$ python3 -q
>>> import numpy as np
>>> np.set_printoptions(suppress=True, linewidth=200)
>>> rd = lambda a: np.round(a, 3) + 0
>>> sig = 3 * 0.5 ** np.arange(3)
>>> Q, _ = np.linalg.qr(np.array([[-0.5, 1.3, -1.3], [0.2, -0.5, 0.0], [-1.3, 0.2, -0.3]]))
>>> rng = np.random.default_rng(77)
>>> m1 = rng.normal(size=(18, 3)) * sig @ Q
>>> print(rd(m1))
[[-2.417  0.628  0.328]
 [ 1.955 -4.452  0.802]
 [ 1.865 -0.922 -1.104]
 [-0.181 -2.994  1.21 ]
 [ 1.387  0.324 -1.342]
 [ 1.963 -3.507 -0.024]
 [ 1.751  0.109 -0.946]
 [ 2.332 -2.621  1.429]
 [ 1.209 -1.629  0.826]
 [-0.626 -1.098  0.225]
 [-1.193  4.521 -1.14 ]
 [-1.012  1.98  -1.672]
 [ 0.501 -2.921  0.069]
 [ 2.17  -5.104  0.493]
 [ 0.693 -1.05   3.009]
 [ 0.82   0.372  0.596]
 [ 1.392 -3.458  0.296]
 [-0.667  0.221 -1.19 ]]
>>> hat = m1 @ np.linalg.solve(m1.T @ m1, m1.T)
>>> print(np.allclose(hat @ hat, hat))
True
>>> print(np.linalg.matrix_rank(np.eye(18) - hat))
15
>>> print(rd(np.linalg.eigvalsh(hat)))
[0. 0. 0. 0. 0. 0. 0. 0. 0. 0. 0. 0. 0. 0. 0. 1. 1. 1.]
>>> print(rd(hat @ m1[:, 1]))
[ 0.628 -4.452 -0.922 -2.994  0.324 -3.507  0.109 -2.621 -1.629 -1.098  4.521  1.98  -2.921 -5.104 -1.05   0.372 -3.458  0.221]
>>> arr = np.load("layer2.npy")
>>> print(arr)
[[ 2.992 -3.016  2.98 ]
 [ 3.004 -2.991  3.016]
 [ 2.961 -2.984  3.015]
 [ 2.953 -2.974  3.024]
 [ 2.97  -2.967  3.051]
 [ 3.002 -2.926  3.003]
 [ 1.023  0.973  2.049]
 [ 1.011  1.012  1.947]
 [ 0.993  0.966  2.019]
 [ 1.041  1.046  1.995]
 [ 0.992  0.991  1.997]
 [ 0.964  0.977  2.037]
 [-1.016 -0.004 -1.009]
 [-0.999  0.006 -0.964]
 [-1.002  0.003 -0.99 ]
 [-1.028 -0.016 -0.987]
 [-1.     0.018 -1.006]
 [-0.981  0.021 -1.005]]
>>> Z = arr[[0, 12]].astype(float)
>>> for _ in range(5):
...     z = np.linalg.norm(arr[:, None] - Z, axis=-1).argmin(axis=1)
...     Z = np.array([arr[z == j].mean(axis=0) for j in range(2)])
... 
>>> print(z)
[0 0 0 0 0 0 1 1 1 1 1 1 1 1 1 1 1 1]
>>> print(rd(Z))
[[ 2.98  -2.976  3.015]
 [ 0.     0.499  0.507]]
>>> print(np.bincount(z))
[ 6 12]
>>> print(rd(Z[1] - Z[0]))
[-2.981  3.476 -2.508]
>>> print(np.abs(Z[1] - Z[0]).argmax())
1
>>> left, sig, Vt = np.linalg.svd(Z, full_matrices=False)
>>> print(np.allclose(left * sig @ Vt, Z))
True
>>> print(rd(Vt @ Vt.T))
[[1. 0.]
 [0. 1.]]
>>> print(rd(np.cumsum(sig ** 2) / np.sum(sig ** 2)))
[0.981 1.   ]
>>> print(rd(np.abs(Vt[0])))
[0.575 0.574 0.582]
>>> print((sig > 1e-8).sum())
2
>>> Y = np.array([[1, 4], [0, 3]])
>>> Z = np.array([[-2]])
>>> J = np.block([[Y, np.array([[-7], [-3]])], [np.zeros((1, 2)), Z]])
>>> print(J)
[[ 1.  4. -7.]
 [ 0.  3. -3.]
 [ 0.  0. -2.]]
>>> x0 = np.array([0, 0, 0])
>>> h1 = np.maximum(J @ x0, 0)
>>> print(np.tanh(J @ x0))
[0. 0. 0.]
>>> print(np.flatnonzero(h1 > 1e-9))
[]
>>> print(h1)
[0. 0. 0.]
>>> print(J.T @ h1)
[0. 0. 0.]
>>> print(np.maximum(J @ (3 * x0), 0))
[0. 0. 0.]
>>> z = rng.permutation(3)
>>> print(z)
[1 2 0]
>>> Y = J[z][:, z]
>>> print(rd(np.sort(np.abs(np.linalg.eigvals(Y)))))
[1. 2. 3.]
>>> print(np.allclose(Y, J))
False
>>> M = np.array([[2, 3, 1, 2], [1, 0, 1, 2], [3, 1, 1, 3], [-1, 3, -2, -4]])
>>> rank = np.linalg.matrix_rank(M)
>>> print(rank)
3
>>> ns = np.linalg.svd(M)[2][rank:].T
>>> print(rd(ns[:, 0] / ns[np.abs(ns[:, 0]).round(6).argmax(), 0]))
[ 0.429 -0.143  1.    -0.714]
>>> print(rd(ns @ ns.T))
[[ 0.107 -0.036  0.25  -0.179]
 [-0.036  0.012 -0.083  0.06 ]
 [ 0.25  -0.083  0.583 -0.417]
 [-0.179  0.06  -0.417  0.298]]
>>> print([int(np.linalg.matrix_rank(M[:, :j + 1])) for j in range(4)])
[1, 2, 3, 3]
>>> print([int(np.linalg.matrix_rank(M[:i])) for i in range(1, len(M) + 1)])
[1, 2, 3, 3]
>>> print(np.linalg.matrix_rank(M.T @ M), np.linalg.matrix_rank(M @ M.T))
3 3
>>> print([int(np.linalg.matrix_rank(np.delete(M, i, axis=0))) for i in range(4)])
[3, 3, 2, 3]
>>> print(rd(M @ ns))
[[0.]
 [0.]
 [0.]
 [0.]]
>>> print(ns.shape)
(4, 1)
